$ python3 -q
>>> import numpy as np
>>> from numpy import linalg as LA
>>> np.set_printoptions(precision=2, suppress=True, linewidth=140, floatmode="fixed")
>>> data = np.loadtxt("arr.csv", delimiter=",")
>>> data
array([[ 0.00,  0.52, -2.95],
       [-2.57, -1.52, -0.27],
       [-1.54,  2.53,  0.45]])
>>> vec = np.array([3, 2, 3])
>>> a = np.maximum(data @ vec, 0)
>>> data.T @ a
array([-2.75,  4.51,  0.80])
>>> np.flatnonzero(a > 1e-9)
array([2])
>>> data * (a > 1e-9)[:, None]
array([[ 0.00,  0.00, -0.00],
       [-0.00, -0.00, -0.00],
       [-1.54,  2.53,  0.45]])
>>> np.maximum(data @ vec, 0) - np.maximum(-data @ vec, 0)
array([ -7.82, -11.56,   1.78])
>>> np.tanh(data @ vec)
array([-1.00, -1.00,  0.94])
>>> rng = np.random.default_rng(265)
>>> M2 = data + rng.integers(-2, 3, (3, 1)) @ rng.integers(-2, 3, (1, 3))
>>> M2
array([[-2.00,  2.52, -0.95],
       [-0.57, -3.52, -2.27],
       [-3.54,  4.53,  2.45]])
>>> np.abs(M2 - data).sum(axis=1)
array([6.00, 6.00, 6.00])
>>> M2 - data
array([[-2.00,  2.00,  2.00],
       [ 2.00, -2.00, -2.00],
       [-2.00,  2.00,  2.00]])
>>> mat = np.array([[-0.04, 2.34, -0.48],
...     [-0.01, -3.93, -0.05],
...     [0.04, -3.75, -0.96],
...     [-0.18, 1.74, -0.14],
...     [-0.02, -0.34, 1.6],
...     [0.11, 1.67, -0.02],
...     [0.04, -5.96, 0.45],
...     [-0.33, 3.65, 0.8],
...     [-0.02, -2.61, 0.48],
...     [0.08, -2.56, 0.58],
...     [0.03, -5.8, 0.14],
...     [0.1, -0.06, -0.52],
...     [0.03, -0.9, -0.36],
...     [-0.02, -0.96, -0.77],
...     [-0.16, 4.23, -0.43],
...     [0.05, 0.0, 0.2],
...     [-0.02, 1.43, 0.24],
...     [-0.02, 2.04, -0.33]])
>>> # column 1 is much longer than the rest
>>> C2 = np.cov(mat, rowvar=False)
>>> round(np.corrcoef(mat[:, 1], mat[:, 2])[0, 1], 2)
np.float64(-0.07)
>>> C2.shape
(3, 3)
>>> np.argwhere(np.triu(np.abs(np.corrcoef(mat.T)) > 0.8, 1))
array([], shape=(0, 2), dtype=int64)
>>> C2
array([[ 0.01, -0.18, -0.01],
       [-0.18,  9.25, -0.13],
       [-0.01, -0.13,  0.38]])
>>> np.argsort(-mat.std(axis=0).round(6), kind="stable")
array([1, 2, 0])
>>> LA.eigvalsh(C2)[::-1]
array([9.26, 0.38, 0.01])
>>> Ac = mat - mat.mean(axis=0)
>>> evecs = LA.svd(Ac)[2][:2]
>>> M2 = Ac - Ac @ evecs.T @ evecs
>>> np.round(np.cov(Ac @ evecs.T, rowvar=False), 2) + 0
array([[9.26, 0.00],
       [0.00, 0.38]])
>>> round(float(LA.norm(M2) / LA.norm(Ac)), 2)
0.03
>>> vec = np.array([-5, -5, -5])
>>> y = mat @ vec
>>> np.round(LA.pinv(mat) @ mat, 2) + 0
array([[1.00, 0.00, 0.00],
       [0.00, 1.00, 0.00],
       [0.00, 0.00, 1.00]])
>>> LA.lstsq(mat, y)[0]
array([-5.00, -5.00, -5.00])
>>> y = y + 0.05 * rng.normal(size=18)
>>> y
array([ -9.15,  19.99,  23.38,  -7.07,  -6.15,  -8.80,  27.30, -20.64,  10.75,   9.49,  28.18,   2.50,   6.15,   8.76, -18.13,  -1.17,
        -8.25,  -8.48])
>>> c, *_ = LA.lstsq(mat, y)
>>> [round(float(LA.norm(LA.solve(mat.T @ mat + lam * np.eye(3), mat.T @ y))), 2) for lam in (0, 1, 10, 100)]
[8.64, 6.44, 4.94, 3.01]
>>> c
array([-4.96, -5.00, -5.01])
>>> C = mat[[0, 2]].astype(float)
>>> for _ in range(5):
...     labels = LA.norm(mat[:, None] - C, axis=-1).argmin(axis=1)
...     C = np.array([mat[labels == j].mean(axis=0) for j in range(2)])
... 
>>> labels
array([0, 1, 1, 0, 0, 0, 1, 0, 1, 1, 1, 0, 1, 1, 0, 0, 0, 0])
>>> np.abs(C[1] - C[0]).argmax()
np.int64(1)
>>> X = np.array([[0, 1, 0, 2], [-3, -1, 2, 0], [-2, -2, 2, 1]])
>>> X[:, 1] = -2 * X[:, 3]
>>> X
array([[ 0, -4,  0,  2],
       [-3,  0,  2,  0],
       [-2, -2,  2,  1]])
>>> M2 = np.array([[1, 1, 1], [1, -1, -1]])
>>> C = np.kron(M2, X)
>>> round(float(LA.norm(C, 2)), 2), round(float(LA.norm(M2, 2) * LA.norm(X, 2)), 2)
(10.87, 10.87)
>>> E = np.load("mat.npy")
>>> E
array([[ 1, -2, -6, -3],
       [ 1,  4,  3,  6],
       [ 0, -4, -6, -6],
       [-3, -2,  6, -3]])
>>> # null space of dimension 2
>>> vec = np.array([4, 5, 4, 5])
>>> E @ np.ones(4)
array([-10.00,  14.00, -16.00,  -2.00])
>>> E * vec
array([[  4, -10, -24, -15],
       [  4,  20,  12,  30],
       [  0, -20, -24, -30],
       [-12, -10,  24, -15]])
>>> np.einsum("ij,j->i", E, vec)
array([-45,  66, -74, -13])
>>> E @ (2 * vec)
array([ -90,  132, -148,  -26])
>>> (E * vec).sum(axis=1)
array([-45,  66, -74, -13])
>>> M2 = E / LA.norm(E, axis=1, keepdims=True)
>>> C2 = M2 @ M2.T
>>> (np.abs(C2) > 0.9).astype(int)
array([[1, 0, 1, 0],
       [0, 1, 1, 0],
       [1, 1, 1, 0],
       [0, 0, 0, 1]])
>>> np.round(np.degrees(np.arccos(np.clip(C2[1, 3], -1, 1))), 2)
np.float64(100.57)
>>> LA.norm(M2, axis=1)
array([1.00, 1.00, 1.00, 1.00])
>>> T = np.stack([E, 5 * E, E[::-1]])
>>> LA.matrix_rank(T.reshape(3, -1))
np.int64(2)
>>> np.round(LA.det(T), 2) + 0
array([0.00, 0.00, 0.00])
>>> Uu, sig, Vh = LA.svd(E)
>>> evecs = Vh[:(sig > 1e-8).sum()]
>>> vec = E[2] + -1 * E[0] + rng.integers(2) * np.eye(4)[1]
>>> vec
array([-1.00, -1.00,  0.00, -3.00])
>>> np.allclose(evecs.T @ evecs @ vec, vec)
False
>>> LA.matrix_rank(np.vstack([E, vec]))
np.int64(3)
>>> np.diag(evecs.T @ evecs)
array([0.16, 0.29, 0.91, 0.65])
>>> r = LA.matrix_rank(E)
>>> r
np.int64(2)
>>> null = LA.svd(E)[2][r:].T
>>> np.round(E @ null, 2) + 0
array([[0.00, 0.00],
       [0.00, 0.00],
       [0.00, 0.00],
       [0.00, 0.00]])
>>> [int(LA.matrix_rank(E[:i])) for i in range(1, len(E) + 1)]
[1, 2, 2, 2]
>>> [int(LA.matrix_rank(E[:, :j + 1])) for j in range(4)]
[1, 2, 2, 2]
>>> LA.matrix_rank(E.T @ E), LA.matrix_rank(E @ E.T)
(np.int64(2), np.int64(2))
>>> J = np.load("run12.npy")
>>> J
array([[1, 0, 0, 0],
       [8, 1, 0, 0],
       [6, 7, 1, 0],
       [3, 9, 0, 1]])
>>> np.argsort(-LA.norm(J, axis=0).round(6), kind="stable")[:3]
array([1, 0, 2])
>>> round(float(LA.norm(J, 2) / LA.norm(J)), 2)
0.91
>>> LA.matrix_power(J, 4)
array([[  1,   0,   0,   0],
       [ 32,   1,   0,   0],
       [360,  28,   1,   0],
       [444,  36,   0,   1]])
>>> round(float(np.abs(LA.eigvals(J)).max()), 2)
1.0
>>> J.inv()
Traceback (most recent call last):
  File "<python-input-87>", line 1, in <module>
    J.inv()
    ^^^^^
AttributeError: 'numpy.ndarray' object has no attribute 'inv'
>>> J @ J
array([[ 1,  0,  0,  0],
       [16,  1,  0,  0],
       [68, 14,  1,  0],
       [78, 18,  0,  1]])
>>> assert J == J.T
Traceback (most recent call last):
  File "<python-input-89>", line 1, in <module>
    assert J == J.T
           ^^^^^^^^
ValueError: The truth value of an array with more than one element is ambiguous. Use a.any() or a.all()
>>> (J - J.T) / 2
array([[ 0.00, -4.00, -3.00, -1.50],
       [ 4.00,  0.00, -3.50, -4.50],
       [ 3.00,  3.50,  0.00,  0.00],
       [ 1.50,  4.50,  0.00,  0.00]])
>>> round(float(LA.det(J)), 2)
1.0
>>> M = np.load("test9.npy")
>>> M
array([[ 0.11, -0.11, -0.09],
       [ 0.84, -0.84, -0.76],
       [ 0.91, -0.91, -0.85],
       [ 0.32, -0.32, -0.26],
       [ 0.98, -0.98, -0.96],
       [ 0.87, -0.87, -0.79],
       [ 0.11, -0.11, -0.09],
       [-0.71,  0.71,  0.62],
       [-0.50,  0.50,  0.42],
       [ 0.71, -0.71, -0.62],
       [ 0.84, -0.84, -0.76],
       [ 0.41, -0.41, -0.35],
       [ 0.41, -0.41, -0.35],
       [ 0.00,  0.00,  0.00],
       [-0.97,  0.97,  0.94],
       [ 0.41, -0.41, -0.35],
       [ 0.71, -0.71, -0.62],
       [ 0.22, -0.22, -0.18]])
>>> # rank 2
>>> C = M[[2, 13]].astype(float)
>>> for _ in range(6):
...     labels = LA.norm(M[:, None] - C, axis=-1).argmin(axis=1)
...     C = np.array([M[labels == j].mean(axis=0) for j in range(2)])
... 
>>> labels
array([1, 0, 0, 1, 0, 0, 1, 1, 1, 0, 0, 1, 1, 1, 1, 1, 0, 1])
>>> C
array([[ 0.84, -0.84, -0.77],
       [-0.02,  0.02,  0.03]])
>>> C[1] - C[0]
array([-0.85,  0.85,  0.79])
>>> round(LA.norm(C, 2) / LA.norm(C), 2)
np.float64(1.0)
>>> [round(float(x), 2) for x in LA.svd(C, compute_uv=False)[:3]]
[1.41, 0.01]
>>> u = np.array([2, 2])
>>> np.polyval(u, M[10])
array([3.68, 0.32, 0.48])
>>> np.cross(M[10, :3], M[7, :3])
array([0.02, 0.02, 0.00])
>>> K = np.loadtxt("w.csv", delimiter=",")
>>> K
array([[0.02, 0.12, 0.02, 0.05],
       [0.12, 0.82, 0.12, 0.35],
       [0.02, 0.12, 0.02, 0.05],
       [0.05, 0.35, 0.05, 0.15]])
>>> w, evecs = LA.eigh(K)
>>> vec = np.array([1, 2, 0, 7])
>>> (np.sign(evecs[:, -1].round(6)) == np.sign(evecs[0, -1].round(6))).astype(int)
array([1, 1, 1, 1])
>>> np.round(LA.eigvalsh(K[1:, 1:]), 2) + 0
array([0.00, 0.00, 0.98])
>>> evecs * np.abs(w) @ evecs.T
array([[0.02, 0.12, 0.02, 0.05],
       [0.12, 0.82, 0.12, 0.35],
       [0.02, 0.12, 0.02, 0.05],
       [0.05, 0.35, 0.05, 0.15]])
>>> np.abs(K).sum(axis=1).max(), round(float(np.abs(w).max()), 2)
(np.float64(1.4), 1.0)
>>> evecs * np.maximum(w, 0) @ evecs.T
array([[0.02, 0.12, 0.02, 0.05],
       [0.12, 0.82, 0.12, 0.35],
       [0.02, 0.12, 0.02, 0.05],
       [0.05, 0.35, 0.05, 0.15]])
>>> vec @ K @ vec / (vec @ vec), np.round(w[0], 2), round(w[-1], 2)
(np.float64(0.4), np.float64(-0.0), np.float64(1.0))
